>>> import numpy as np
>>> np.set_printoptions(precision=2, suppress=True, linewidth=100, sign=" ")
>>> E = np.load("w.npy")
>>> E
array([[-2.21,  2.44,  0.61,  2.18],
       [-2.42, -1.72, -2.68,  0.22],
       [-0.6 ,  2.37, -1.21, -2.92],
       [ 2.21,  1.21, -2.65,  1.62]])
>>> x0 = np.array([3, 2, 3, 2])
>>> np.linalg.norm(E @ x0) <= np.linalg.norm(E, 2) * np.linalg.norm(x0) + 1e-9
np.True_
>>> (E * x0).sum(axis=1)
array([  4.43, -18.28,  -6.56,   4.38])
>>> E @ x0
array([  4.43, -18.28,  -6.56,   4.38])
>>> (E @ x0).argmax()
np.int64(0)
>>> rng = np.random.default_rng(588)
>>> M2 = E + rng.integers(-2, 3, (4, 1)) @ rng.integers(-2, 3, (1, 4))
>>> M2
array([[-2.21,  0.44,  0.61,  6.18],
       [-2.42,  0.28, -2.68, -3.78],
       [-0.6 ,  4.37, -1.21, -6.92],
       [ 2.21,  3.21, -2.65, -2.38]])
>>> np.round(np.linalg.svd(M2 - E, compute_uv=False), 2) + 0
array([ 8.94,  0.  ,  0.  ,  0.  ])
>>> M2 - E
array([[ 0., -2.,  0.,  4.],
       [ 0.,  2.,  0., -4.],
       [ 0.,  2.,  0., -4.],
       [ 0.,  2.,  0., -4.]])
>>> np.abs(M2 - E).sum(axis=1)
array([ 6.,  6.,  6.,  6.])
>>> x0 = np.array([3, -3, 4, -3])
>>> a = np.maximum(E @ x0, 0)
>>> E * (a > 1e-9)[:, None]
array([[-0.,  0.,  0.,  0.],
       [-0., -0., -0.,  0.],
       [-0.,  0., -0., -0.],
       [ 0.,  0., -0.,  0.]])
>>> np.flatnonzero(a > 1e-9)
array([], dtype=int64)
>>> E.T @ a
array([ 0.,  0.,  0.,  0.])
>>> M2 = np.array([[3, 3, 3, 1, 0, 2],
...     [1, 0, 0, 1, 0, 1],
...     [0, 0, 3, 0, 3, 1],
...     [1, 1, 1, 0, 0, 3],
...     [1, 3, 0, 3, 2, 0],
...     [1, 1, 0, 2, 2, 3]])
>>> X = M2 + M2.T
>>> X
array([[ 6,  4,  3,  2,  1,  3],
       [ 4,  0,  0,  2,  3,  2],
       [ 3,  0,  6,  1,  3,  1],
       [ 2,  2,  1,  0,  3,  5],
       [ 1,  3,  3,  3,  4,  2],
       [ 3,  2,  1,  5,  2,  6]])
>>> # symmetric
>>> x0 = np.array([-2, -1, 1, 0, -1, 0])
>>> target = X @ x0
>>> target
array([-14, -11,  -3,  -8,  -6,  -9])
>>> np.round(np.linalg.solve(X, X[:, 1]), 2) + 0
array([ 0.,  1.,  0.,  0.,  0.,  0.])
>>> np.round(np.linalg.solve(X.T, X[0]), 2) + 0
array([ 1.,  0.,  0.,  0.,  0.,  0.])
>>> np.round(np.linalg.solve(X, target + X[:, 2]), 2) + 0
array([-2., -1.,  2.,  0., -1.,  0.])
>>> np.round(np.linalg.solve(X, target), 2) + 0
array([-2., -1.,  1.,  0., -1.,  0.])
>>> [round(float(np.linalg.det(X[:i, :i])), 2) + 0 for i in range(1, 7)]
[6.0, -16.0, -96.0, 52.0, 1354.0, 10672.0]
>>> gram = X.T @ X
>>> np.linalg.eigvalsh(gram)[::-1]
array([ 252.05,   36.15,   18.33,   11.05,   10.61,    5.82])
>>> np.diag(gram)
array([ 75,  33,  56,  43,  48,  79])
>>> np.linalg.svd(X, compute_uv=False) ** 2
array([ 252.05,   36.15,   18.33,   11.05,   10.61,    5.82])
>>> gram
array([[ 75,  37,  44,  41,  43,  59],
       [ 37,  33,  25,  27,  26,  40],
       [ 44,  25,  56,  26,  38,  32],
       [ 41,  27,  26,  43,  33,  47],
       [ 43,  26,  38,  33,  48,  47],
       [ 59,  40,  32,  47,  47,  79]])
>>> np.allclose(gram, gram.T)
True
>>> x0 = np.array([2, 3, 3, 3, 5, 5])
>>> target = gram @ x0
>>> target
array([ 1026,   659,   759,   770,   852,  1105])
>>> np.linalg.solve(gram, target + gram[:, 5])
array([ 2.,  3.,  3.,  3.,  5.,  6.])
>>> np.round(np.linalg.solve(gram.T, gram[5]), 2) + 0
array([ 0.,  0.,  0.,  0.,  0.,  1.])
>>> np.linalg.solve(gram, 4 * target)
array([  8.,  12.,  12.,  12.,  20.,  20.])
